>>> import numpy as np
>>> np.set_printoptions(precision=1, suppress=True, linewidth=140, legacy="1.25")
>>> M = np.load("case9.npy")
>>> M
array([[-1.2,  0.2, -5.5],
       [-2.3,  2.2,  1.2],
       [ 0.4, -0.6, -4.7],
       [-1.5,  2. ,  5.1],
       [ 1.8, -1.7, -1.1],
       [-2.9,  2.9, -0.8],
       [ 3. , -2.3,  0.7],
       [ 3.2, -1.2,  5.6],
       [ 5.9, -4. ,  3.7],
       [-1.1,  0.8, -1.3],
       [-1.3,  1.7,  3. ],
       [ 4. , -2.8,  5. ],
       [ 1.6, -2.5, -4.8],
       [ 3.4, -2.9, -1.7],
       [ 2. , -1.3,  1.3],
       [-1.8,  0.6, -5.5],
       [ 3.2, -2.6,  1. ],
       [ 1.5, -0.1,  5.5],
       [-1.3,  0.1, -6. ]])
>>> Xc = M - M.mean(axis=0)
>>> Uu, sv, Vt = np.linalg.svd(Xc, full_matrices=False)
>>> np.abs(Vt[-1])
array([0.6, 0.8, 0.1])
>>> round((sv ** 2).sum() ** 2 / (sv ** 4).sum(), 1)
1.8
>>> np.round(Xc.mean(axis=0), 1) + 0
array([0., 0., 0.])
>>> sv
array([17.9, 12.4,  0.8])
>>> np.abs(Vt[0]).argmax()
2
>>> np.round(sv ** 2 / (sv ** 2).sum(), 1) + 0
array([0.7, 0.3, 0. ])
>>> rng = np.random.default_rng(266)
>>> B = M + rng.integers(-2, 3, (19, 2)) @ rng.integers(-2, 3, (2, 3))
>>> B
array([[  2.8,  -0.8,  -8.5],
       [  1.7,   0.2,  -2.8],
       [ -5.6,   0.4,  -0.7],
       [  4.5,   0. ,   0.1],
       [  3.8,  -1.7,  -2.1],
       [ -4.9,   4.9,   2.2],
       [  9. ,  -4.3,  -4.3],
       [ -4.8,   0.8,  11.6],
       [  7.9,  -5. ,   1.7],
       [ -5.1,   2.8,   2.7],
       [ -5.3,   3.7,   7. ],
       [  6. ,  -1.8,   5. ],
       [ -2.4,  -2.5,  -2.8],
       [  5.4,  -3.9,  -3.7],
       [  0. ,  -2.3,   1.3],
       [  4.2,  -1.4, -10.5],
       [  5.2,  -3.6,  -1. ],
       [ -2.5,   0.9,   8.5],
       [ -1.3,   0.1,  -6. ]])
>>> np.linalg.matrix_rank(B - M, tol=1e-8)
2
>>> Xc = B - B.mean(axis=0)
>>> Uu, sv, Vt = np.linalg.svd(Xc, full_matrices=False)
>>> np.round(Xc.mean(axis=0), 1) + 0
array([0., 0., 0.])
>>> round((sv ** 2).sum() ** 2 / (sv ** 4).sum(), 1)
1.8
>>> np.round(sv ** 2 / (sv ** 2).sum(), 1) + 0
array([0.7, 0.3, 0. ])
>>> Vt[0] * np.sign(Vt[0, np.abs(Vt[0]).argmax()])
array([-0.6,  0.3,  0.7])
>>> np.abs(Uu[:, 0]).argmax()
7
>>> A = np.array([[1.4, 0.4, -1.3, 0.2],
...     [-0.9, 0.9, -2.3, -0.2],
...     [-0.1, -1.1, -0.2, -0.2],
...     [0.3, 0.1, -0.2, -1.0],
...     [-0.9, -0.5, -1.0, 0.7],
...     [0.5, 1.3, 0.5, -0.4],
...     [0.2, -1.0, 0.2, 1.0],
...     [1.0, 0.4, 1.6, -0.3]])
>>> w1 = np.array([[2, 1, 3, 0, 0, 5],
...     [1, 0, 0, 3, 4, 3],
...     [0, 0, 5, 0, 2, 3],
...     [3, 0, 0, 4, 1, 5]])
>>> beta = np.array([-1, -5, -5, -9, 8, 6])
>>> hid = np.maximum(A @ w1 + beta, 0)
>>> hid
array([[ 2.8,  0. ,  0. ,  0. ,  7.2, 11.3],
       [ 0. ,  0. ,  0. ,  0. ,  6.8,  0. ],
       [ 0. ,  0. ,  0. ,  0. ,  3. ,  0.6],
       [ 0. ,  0. ,  0. ,  0. ,  7. ,  2.2],
       [ 0. ,  0. ,  0. ,  0. ,  4.7,  0.5],
       [ 0.1,  0. ,  0. ,  0. , 13.8, 11.9],
       [ 1.4,  0. ,  0. ,  0. ,  5.4,  9.6],
       [ 0.5,  0. ,  6. ,  0. , 12.5, 15.5]])
>>> (hid > 0).mean(axis=0)
array([0.5, 0. , 0.1, 0. , 1. , 0.9])
>>> np.linalg.matrix_rank(hid)
4
>>> C = np.array([[1, -3], [1, -2], [-3, -1], [1, 1], [-3, 3], [-1, -3]])
>>> (hid @ C).round(6).argmax(axis=1)
array([1, 1, 1, 1, 1, 1, 1, 1])
>>> hid @ C
array([[-30.1, -20.7],
       [-20.4,  20.4],
       [ -9.6,   7.2],
       [-23.2,  14.4],
       [-14.6,  12.6],
       [-53.2,   5.4],
       [-24.4, -16.8],
       [-70.5, -16.5]])
>>> w1 @ C
array([[-11, -26],
       [-11,   3],
       [-24,  -8],
       [ -1, -17]])
>>> vec = np.array([-1, -3, -4, 1])
>>> a = np.maximum(A @ vec, 0)
>>> np.tanh(A @ vec)
array([ 1. ,  1. ,  1. , -0.7,  1. , -1. ,  1. , -1. ])
>>> A.T @ a
array([ -8.8,  -3.4, -27.5,   6.3])
>>> vec = np.array([2, 0, 2, 1])
>>> target = A @ vec
>>> beta, lr = np.zeros(4), 1 / np.linalg.norm(A, 2) ** 2
>>> for i in range(40):
...     beta -= lr * A.T @ (A @ beta - target)
...     if i % 10 == 0: print(i, round(np.linalg.norm(A @ beta - target), 1))
... 
0 2.1
10 0.3
20 0.1
30 0.0
>>> round(float(np.linalg.cond(A)), 1)
2.8
>>> hat = A @ np.linalg.solve(A.T @ A, A.T)
>>> np.diag(hat)
array([0.9, 0.6, 0.5, 0.5, 0.3, 0.4, 0.4, 0.3])
>>> hat @ A[:, 2]
array([-1.3, -2.3, -0.2, -0.2, -1. ,  0.5,  0.2,  1.6])
>>> np.allclose(hat @ hat, hat)
True
>>> np.linalg.matrix_rank(np.eye(8) - hat)
4
>>> lab = rng.permutation(4)
>>> B = A[:, lab] * rng.choice([-1, 1], 4)
>>> B
array([[ 0.2,  0.4, -1.4, -1.3],
       [-0.2,  0.9,  0.9, -2.3],
       [-0.2, -1.1,  0.1, -0.2],
       [-1. ,  0.1, -0.3, -0.2],
       [ 0.7, -0.5,  0.9, -1. ],
       [-0.4,  1.3, -0.5,  0.5],
       [ 1. , -1. , -0.2,  0.2],
       [-0.3,  0.4, -1. ,  1.6]])
>>> Uu, _, Vt = np.linalg.svd(A.T @ B)
>>> lab
array([3, 1, 0, 2])
>>> feats = np.load("arr.npy")
>>> feats
array([[-1,  0,  1, -2,  0,  2],
       [-2,  1,  1, -4,  2,  2],
       [ 2, -1, -2,  4, -2, -4],
       [ 0,  0,  0,  0,  0,  0],
       [ 0,  0,  0,  0,  0,  0],
       [ 0,  0,  0,  0,  0,  0]])
>>> np.unique(feats.round(6), axis=0).shape
(4, 6)
>>> round(float(np.trace(np.linalg.pinv(feats) @ feats)), 1)
3.0
>>> np.linalg.lstsq(feats[:-1].T, feats[-1])[2]
3
>>> try:
...     np.linalg.inv(feats)
... except np.linalg.LinAlgError as e:
...     print("failed:", e)
... 
failed: Singular matrix
>>> np.linalg.cond(feats) > 100
True
>>> round(float(np.linalg.norm(feats, 2) / np.linalg.norm(feats)), 1)
1.0
>>> Uu, sv, Vt = np.linalg.svd(M)
>>> sv
array([18. , 13. ,  0.9])
>>> B = Uu[:, :2] @ np.diag(sv[:2]) @ Vt[:2]
>>> B
array([[-1.3,  0.1, -5.5],
       [-2.3,  2.2,  1.2],
       [ 0.1, -0.9, -4.6],
       [-1.4,  2.1,  5.1],
       [ 1.8, -1.7, -1.1],
       [-3.2,  2.5, -0.7],
       [ 3. , -2.3,  0.7],
       [ 3. , -1.5,  5.7],
       [ 5.8, -4.2,  3.7],
       [-1.2,  0.7, -1.3],
       [-1.3,  1.6,  3. ],
       [ 4.2, -2.6,  5. ],
       [ 1.8, -2.3, -4.8],
       [ 3.3, -3. , -1.7],
       [ 1.9, -1.4,  1.3],
       [-1.8,  0.6, -5.5],
       [ 3.2, -2.5,  1. ],
       [ 1.4, -0.2,  5.5],
       [-1.3,  0.1, -6. ]])
>>> np.linalg.matrix_rank(M, rtol=0.05)
3
>>> np.round(np.linalg.norm(M - B) / np.linalg.norm(M), 1)
0.0
>>> round(np.linalg.norm(M - B, 2), 1), round(sv[2], 1)
(0.9, 0.9)
>>> np.diff(A, axis=0)
array([[-2.3,  0.5, -1. , -0.4],
       [ 0.8, -2. ,  2.1,  0. ],
       [ 0.4,  1.2,  0. , -0.8],
       [-1.2, -0.6, -0.8,  1.7],
       [ 1.4,  1.8,  1.5, -1.1],
       [-0.3, -2.3, -0.3,  1.4],
       [ 0.8,  1.4,  1.4, -1.3]])
>>> A.shape
(8, 4)
>>> np.linalg.svd(A, compute_uv=False)
array([3.5, 2.6, 1.8, 1.3])
>>> np.unravel_index(np.abs(A).argmax(), A.shape)
(1, 2)
>>> A - A[0]
array([[ 0. ,  0. ,  0. ,  0. ],
       [-2.3,  0.5, -1. , -0.4],
       [-1.5, -1.5,  1.1, -0.4],
       [-1.1, -0.3,  1.1, -1.2],
       [-2.3, -0.9,  0.3,  0.5],
       [-0.9,  0.9,  1.8, -0.6],
       [-1.2, -1.4,  1.5,  0.8],
       [-0.4,  0. ,  2.9, -0.5]])
>>> np.linalg.matrix_rank(A)
4
>>> np.abs(A).max()
2.3
>>> A.sum(axis=1)
array([ 0.7, -2.5, -1.6, -0.8, -1.7,  1.9,  0.4,  2.7])
>>> np.round(A.mean(axis=0), 1) + 0
array([ 0.2,  0.1, -0.3,  0. ])
>>> B = feats + rng.integers(-2, 3, (6, 3)) @ rng.integers(-2, 3, (3, 6))
>>> B
array([[-5, -2,  1,  2, -4,  8],
       [-8,  3, -4, -6,  4,  6],
       [10, -5,  6,  4, -2, -8],
       [-4,  4, -6, -4,  4,  0],
       [ 8, -4,  8,  0,  0, -4],
       [-4,  0, -2,  0,  0,  4]])
>>> np.round(np.linalg.svd(B - feats, compute_uv=False), 1) + 0
array([22.4, 10.9,  3.5,  0. ,  0. ,  0. ])
>>> B - feats
array([[-4, -2,  0,  4, -4,  6],
       [-6,  2, -5, -2,  2,  4],
       [ 8, -4,  8,  0,  0, -4],
       [-4,  4, -6, -4,  4,  0],
       [ 8, -4,  8,  0,  0, -4],
       [-4,  0, -2,  0,  0,  4]])
>>> F = np.load("mat.npy")
>>> F
array([[-4, -4,  0, -4, -4, -4],
       [ 2,  2,  0,  2,  2,  2],
       [ 4,  4,  0,  4,  4,  4],
       [ 0,  0,  0,  0,  0,  0],
       [-2, -2,  0, -2, -2, -2],
       [-4, -4,  0, -4, -4, -4],
       [ 4,  4,  0,  4,  4,  4],
       [-2, -2,  0, -2, -2, -2]])
>>> # null space of dimension 5
>>> r = np.linalg.matrix_rank(F)
>>> r
1
>>> N = np.linalg.svd(F)[2][r:].T
>>> [int(np.linalg.matrix_rank(F[:i])) for i in range(1, len(F) + 1)]
[1, 1, 1, 1, 1, 1, 1, 1]
>>> np.linalg.matrix_rank(F.T @ F), np.linalg.matrix_rank(F @ F.T)
(1, 1)
>>> J = np.loadtxt("w.csv", delimiter=",")
>>> J.round(1) + 0
array([[ -8.7,  12.5,   5.7,  -8.1,  -9.7,  -3. ],
       [ -6.6,   8.6,   5.4,  -4.3,  -7.6,  -3.4],
       [ -1.5,   2.4,   2.8,   0.5,  -2.5,  -7.4],
       [ -7.5,   8.4,   6.8,  -3.5,  -8.5,  -1.3],
       [ -1.5,   3.1,   2.3,  -0.4,  -2.5,  -8.1],
       [ -2.8,   3.3,   3.9,   0.1,  -3.8,  -5.7],
       [-10.6,  13. ,   7.8,  -7.6, -11.6,   0.1],
       [ -9.5,  10.8,   7.7,  -5.4, -10.5,   0.1],
       [  0. ,   1. ,   1.6,   1.3,  -1. ,  -9. ],
       [  0.1,   1. ,   1.6,   1.3,  -0.9,  -9.1],
       [ -4.2,   7. ,   3.2,  -3.9,  -5.2,  -6.6],
       [ -8.6,   9.6,   7.4,  -4.3,  -9.6,  -0.3],
       [ -4.2,   6.4,   3.7,  -3.1,  -5.2,  -6. ],
       [  1.3,   2.2,  -0.8,  -1.1,   0.3, -12.7],
       [ -5.1,   9.2,   3. ,  -6.2,  -6.1,  -7. ],
       [ -7.1,   9.5,   5.5,  -5.3,  -8.1,  -3.3],
       [ -9.2,  11.6,   6.8,  -6.7, -10.2,  -1.2],
       [ -0.1,   0.7,   2. ,   1.8,  -1.1,  -8.5],
       [ -5.4,   7.9,   4.2,  -4.2,  -6.4,  -5.2],
       [-10.1,  13.5,   6.9,  -8.5, -11.1,  -1.2],
       [ -2.4,   4.6,   2.4,  -1.9,  -3.4,  -7.9],
       [ -1.3,   3.4,   1.7,  -1.1,  -2.3,  -8.9],
       [-10. ,  12.7,   7.2,  -7.6, -11. ,  -0.7],
       [-11.3,  14.9,   7.5,  -9.6, -12.3,  -0.3],
       [ -9.9,  11.6,   7.8,  -6.2, -10.9,   0.2],
       [ -7.5,   8.9,   6.4,  -4.2,  -8.5,  -2. ],
       [ -6. ,   7.7,   5.2,  -3.6,  -7. ,  -3.6],
       [ -6.3,   8.6,   5.1,  -4.6,  -7.3,  -3.9],
       [ -1.9,   3.5,   2.5,  -0.7,  -2.9,  -7.7],
       [ -9.1,  12.2,   6.4,  -7.5, -10.1,  -1.9],
       [ -4.6,   6.3,   4.3,  -2.6,  -5.6,  -5. ],
       [ -5.6,   5.4,   6.3,  -0.7,  -6.6,  -2.1],
       [ -9.2,  11.1,   7.2,  -6.1, -10.2,  -0.7],
       [ -5.6,   8.9,   3.8,  -5.4,  -6.6,  -5.7]])
>>> vec = np.array([4, -5, -3])
>>> target = M @ vec
>>> np.linalg.solve(M.T @ M, M.T @ target)
array([ 4., -5., -3.])
>>> target
array([ 10.7, -23.8,  18.7, -31.3,  19. , -23.7,  21.4,   2. ,  32.5,  -4.5, -22.7,  15. ,  33.3,  33.2,  10.6,   6.3,  22.8, -10. ,  12.3])
>>> target = target + 0.3 * rng.normal(size=19)
>>> target
array([ 10.9, -23.8,  19. , -31.1,  19.1, -23.5,  21.1,   1.7,  31.9,  -4.8, -22.9,  15.4,  33.3,  32.8,   9.9,   6.6,  22.8,  -9.9,  12.3])
>>> beta, *_ = np.linalg.lstsq(M, target)
>>> [round(float(np.linalg.norm(np.linalg.solve(M.T @ M + lam * np.eye(3), M.T @ target))), 2) for lam in (0, 1, 10, 100)]
[7.1, 6.97, 6.59, 4.39]
>>> np.round(M.T @ (target - M @ beta), 1) + 0
array([0., 0., 0.])
>>> beta.round()
array([ 4., -5., -3.])
>>> round(float(np.linalg.norm(target - M @ beta)), 1)
1.1
>>> Uu, sv, Vt = np.linalg.svd(J)
>>> sv.round(1) + 0
array([88.5, 29.3,  9.5,  0. ,  0. ,  0. ])
>>> B = Uu[:, :3] @ np.diag(sv[:3]) @ Vt[:3]
>>> round(np.linalg.norm(J - B, 2), 1), np.round(sv[3], 1)
(0.0, 0.0)
>>> C = J[[29, 24]].astype(float)
>>> for _ in range(7):
...     lab = np.linalg.norm(J[:, None] - C, axis=-1).argmin(axis=1)
...     C = np.array([J[lab == j].mean(axis=0) for j in range(2)])
... 
>>> lab
array([1, 1, 0, 1, 0, 0, 1, 1, 0, 0, 0, 1, 0, 0, 0, 1, 1, 0, 0, 1, 0, 0, 1, 1, 1, 1, 1, 1, 0, 1, 0, 0, 1, 1])
>>> np.bincount(lab)
array([16, 18])
>>> C
array([[-2.4,  4.2,  2.8, -1.3, -3.4, -7.3],
       [-8.5, 10.8,  6.5, -6. , -9.5, -1.8]])
>>> np.abs(C[1] - C[0]).argmax()
1
>>> C[1] - C[0]
array([-6. ,  6.6,  3.7, -4.7, -6. ,  5.5])
